$ python3 -q
>>> import numpy as np
>>> np.set_printoptions(suppress=True, linewidth=100)
>>> E = np.load("case15.npy")
>>> E
array([[6., 5., 5.],
       [5., 6., 5.],
       [5., 5., 6.]])
>>> ev, evecs = np.linalg.eigh(E)
>>> np.round(np.linalg.svd(E, compute_uv=False), 1)
array([16.,  1.,  1.])
>>> ev.round(1)
array([ 1.,  1., 16.])
>>> ev.sum(), np.trace(E)
(np.float64(18.0), np.float64(18.0))
>>> np.unique(ev.round(6) + 0, return_counts=True)[1]
array([2, 1])
>>> np.round(evecs @ np.diag(ev) @ evecs.T, 1)
array([[6., 5., 5.],
       [5., 6., 5.],
       [5., 5., 6.]])
>>> vec = np.array([6, 2, 4])
>>> (E * vec).sum(axis=1)
array([66., 62., 64.])
>>> E @ np.ones(3)
array([16., 16., 16.])
>>> vec = np.array([0, -1, -2])
>>> a = np.maximum(E @ vec, 0)
>>> np.maximum(E @ vec, 0) - np.maximum(-E @ vec, 0)
array([-15., -16., -17.])
>>> E.T @ a
array([0., 0., 0.])
>>> np.flatnonzero(a > 1e-9)
array([], dtype=int64)
>>> E * (a > 1e-9)[:, None]
array([[0., 0., 0.],
       [0., 0., 0.],
       [0., 0., 0.]])
>>> np.round(np.tanh(E @ vec), 1)
array([-1., -1., -1.])
>>> arr = np.load("w.npy")
>>> arr
array([[ 7,  9,  0,  0,  0],
       [ 8, -8,  0,  0,  0],
       [ 0,  0, -7, -3, -1],
       [ 0,  0, -4, -8, -9],
       [ 0,  0,  3, -6, -6]])
>>> proj = np.triu(np.array([[-3, 0, -3, -1, -2],
...     [2, -3, -3, 0, 0],
...     [1, -1, 3, -2, 1],
...     [1, 1, 2, 1, 3],
...     [-3, -2, 3, 3, -3]]), 1) + np.eye(5)
>>> other = proj @ arr @ np.linalg.inv(proj)
>>> np.round(np.poly(other), 1)
array([     1.,     22.,    -24.,  -2752., -10771.,  18816.])
>>> other
array([[   7.,    9.,   67.,  170., -539.],
       [   8.,   -8.,   21.,   59., -179.],
       [   0.,    0.,    4.,   15.,  -38.],
       [   0.,    0.,    5.,  -16.,   16.],
       [   0.,    0.,    3.,    0.,   -9.]])
>>> proj @ arr - arr @ proj
array([[  0.,   0.,  67.,  36.,  38.],
       [  0.,   0.,  21.,  17.,  19.],
       [  0.,   0.,  11.,  -4.,  28.],
       [  0.,   0.,   9., -26.,  10.],
       [  0.,   0.,   0.,   6.,  15.]])
>>> np.linalg.matrix_rank(other)
np.int64(5)
